% ipython --no-banner

In [1]: import numpy as np

In [2]: from numpy import linalg as LA

In [3]: np.set_printoptions(precision=2, suppress=True, linewidth=120)

In [4]: F = np.loadtxt("run2.csv", delimiter=",")

In [5]: F
Out[5]: 
array([[15., 10., 15.,  2.,  8.,  8.,  8., 14., 15., 15., 16.,  9.],
       [10., 24., 21.,  2., 16.,  9., 10., 11., 19., 18., 22.,  4.],
       [15., 21., 37.,  7., 18., 13., 10., 15., 18., 36., 33., 11.],
       [ 2.,  2.,  7.,  9., 13., 11.,  7.,  4.,  7.,  9., 11.,  4.],
       [ 8., 16., 18., 13., 31., 20., 15., 10., 27., 23., 29.,  9.],
       [ 8.,  9., 13., 11., 20., 17., 13., 10., 17., 15., 20.,  8.],
       [ 8., 10., 10.,  7., 15., 13., 16., 12., 16., 11., 18., 11.],
       [14., 11., 15.,  4., 10., 10., 12., 16., 14., 14., 17., 10.],
       [15., 19., 18.,  7., 27., 17., 16., 14., 35., 24., 31., 14.],
       [15., 18., 36.,  9., 23., 15., 11., 14., 24., 40., 37., 15.],
       [16., 22., 33., 11., 29., 20., 18., 17., 31., 37., 40., 17.],
       [ 9.,  4., 11.,  4.,  9.,  8., 11., 10., 14., 15., 17., 14.]])

In [6]: T = np.stack([F, -3 * F, F[::-1]])

In [7]: (T @ F.T).shape
Out[7]: (3, 12, 12)

In [8]: np.einsum("bij,cij->bc", T, T)
Out[8]: 
array([[  43686., -131058.,   38012.],
       [-131058.,  393174., -114036.],
       [  38012., -114036.,   43686.]])

In [9]: np.round(LA.det(T), 2) + 0
Out[9]: array([0., 0., 0.])

In [10]: LA.matrix_rank(T.reshape(3, -1))
Out[10]: np.int64(2)

In [11]: LA.matrix_rank(T)
Out[11]: array([7, 7, 7])

In [12]: LA.norm(T, axis=(1, 2))
Out[12]: array([209.01, 627.04, 209.01])

In [13]: np.abs(np.diag(LA.qr(F)[1])) > 1e-9
Out[13]: array([ True,  True,  True,  True,  True,  True,  True, False, False, False, False, False])

In [14]: F @ LA.pinv(F) @ F
Out[14]: 
array([[15., 10., 15.,  2.,  8.,  8.,  8., 14., 15., 15., 16.,  9.],
       [10., 24., 21.,  2., 16.,  9., 10., 11., 19., 18., 22.,  4.],
       [15., 21., 37.,  7., 18., 13., 10., 15., 18., 36., 33., 11.],
       [ 2.,  2.,  7.,  9., 13., 11.,  7.,  4.,  7.,  9., 11.,  4.],
       [ 8., 16., 18., 13., 31., 20., 15., 10., 27., 23., 29.,  9.],
       [ 8.,  9., 13., 11., 20., 17., 13., 10., 17., 15., 20.,  8.],
       [ 8., 10., 10.,  7., 15., 13., 16., 12., 16., 11., 18., 11.],
       [14., 11., 15.,  4., 10., 10., 12., 16., 14., 14., 17., 10.],
       [15., 19., 18.,  7., 27., 17., 16., 14., 35., 24., 31., 14.],
       [15., 18., 36.,  9., 23., 15., 11., 14., 24., 40., 37., 15.],
       [16., 22., 33., 11., 29., 20., 18., 17., 31., 37., 40., 17.],
       [ 9.,  4., 11.,  4.,  9.,  8., 11., 10., 14., 15., 17., 14.]])

In [15]: LA.lstsq(F[:-1].T, F[-1])[2]
Out[15]: np.int32(7)
